>>> import numpy as np
>>> from numpy import linalg as LA
>>> np.set_printoptions(precision=1, suppress=True, linewidth=200, floatmode="fixed")
>>> J = np.load("a.npy")
>>> J
array([[0.3, 0.3, 0.3, 0.0],
       [0.0, 1.0, 0.0, 0.0],
       [0.0, 0.0, 1.0, 0.0],
       [0.0, 0.0, 0.0, 1.0]])
>>> np.poly(J)
array([ 1.0, -3.3,  4.0, -2.0,  0.3])
>>> round(float(LA.det(J[::-1])), 1)
0.3
>>> round(LA.eigvals(J).sum().real, 1)
np.float64(3.3)
>>> np.round(LA.det(2 * J), 1), np.round(LA.det(J), 1)
(np.float64(5.3), np.float64(0.3))
>>> round(np.einsum("ii->", J), 1)
np.float64(3.3)
>>> J @ J
array([[0.1, 0.4, 0.4, 0.0],
       [0.0, 1.0, 0.0, 0.0],
       [0.0, 0.0, 1.0, 0.0],
       [0.0, 0.0, 0.0, 1.0]])
>>> LA.matrix_rank(J - J[0, 0] * np.eye(4))
np.int64(3)
>>> x0 = np.array([3, 0, 1, 0])
>>> y = J @ x0
>>> y
array([1.3, 0.0, 1.0, 0.0])
>>> LA.solve(J, J[:, 1])
array([0.0, 1.0, 0.0, 0.0])
>>> LA.solve(J, y + J[:, 0])
array([4.0, 0.0, 1.0, 0.0])
>>> LA.solve(J, y)
array([3.0, 0.0, 1.0, 0.0])
>>> LA.solve(J.T, J[1])
array([0.0, 1.0, 0.0, 0.0])
>>> M = np.array([[0.3, -1.1, -0.2],
...     [-0.7, 0.4, -0.6],
...     [1.3, -1.3, 0.1],
...     [0.2, -0.6, -1.3],
...     [-1.4, 1.5, -1.6],
...     [1.0, -0.7, 0.8],
...     [-0.9, 1.1, -0.1],
...     [1.3, -0.1, -2.1],
...     [0.2, -0.6, -0.6],
...     [0.1, 0.4, 0.8],
...     [0.2, 1.1, 0.8],
...     [0.5, 0.9, -0.6],
...     [-7.0, 6.0, -12.0]])
>>> M
array([[  0.3,  -1.1,  -0.2],
       [ -0.7,   0.4,  -0.6],
       [  1.3,  -1.3,   0.1],
       [  0.2,  -0.6,  -1.3],
       [ -1.4,   1.5,  -1.6],
       [  1.0,  -0.7,   0.8],
       [ -0.9,   1.1,  -0.1],
       [  1.3,  -0.1,  -2.1],
       [  0.2,  -0.6,  -0.6],
       [  0.1,   0.4,   0.8],
       [  0.2,   1.1,   0.8],
       [  0.5,   0.9,  -0.6],
       [ -7.0,   6.0, -12.0]])
>>> # row 12 dominates
>>> cent = M[[10, 9]].astype(float)
>>> for _ in range(3):
...     lab = LA.norm(M[:, None] - cent, axis=-1).argmin(axis=1)
...     cent = np.array([M[lab == j].mean(axis=0) for j in range(2)])
... 
>>> lab
array([1, 1, 1, 1, 1, 1, 1, 1, 1, 1, 1, 1, 0])
>>> cent
array([[ -7.0,   6.0, -12.0],
       [  0.2,   0.1,  -0.4]])
>>> np.bincount(lab)
array([ 1, 12])
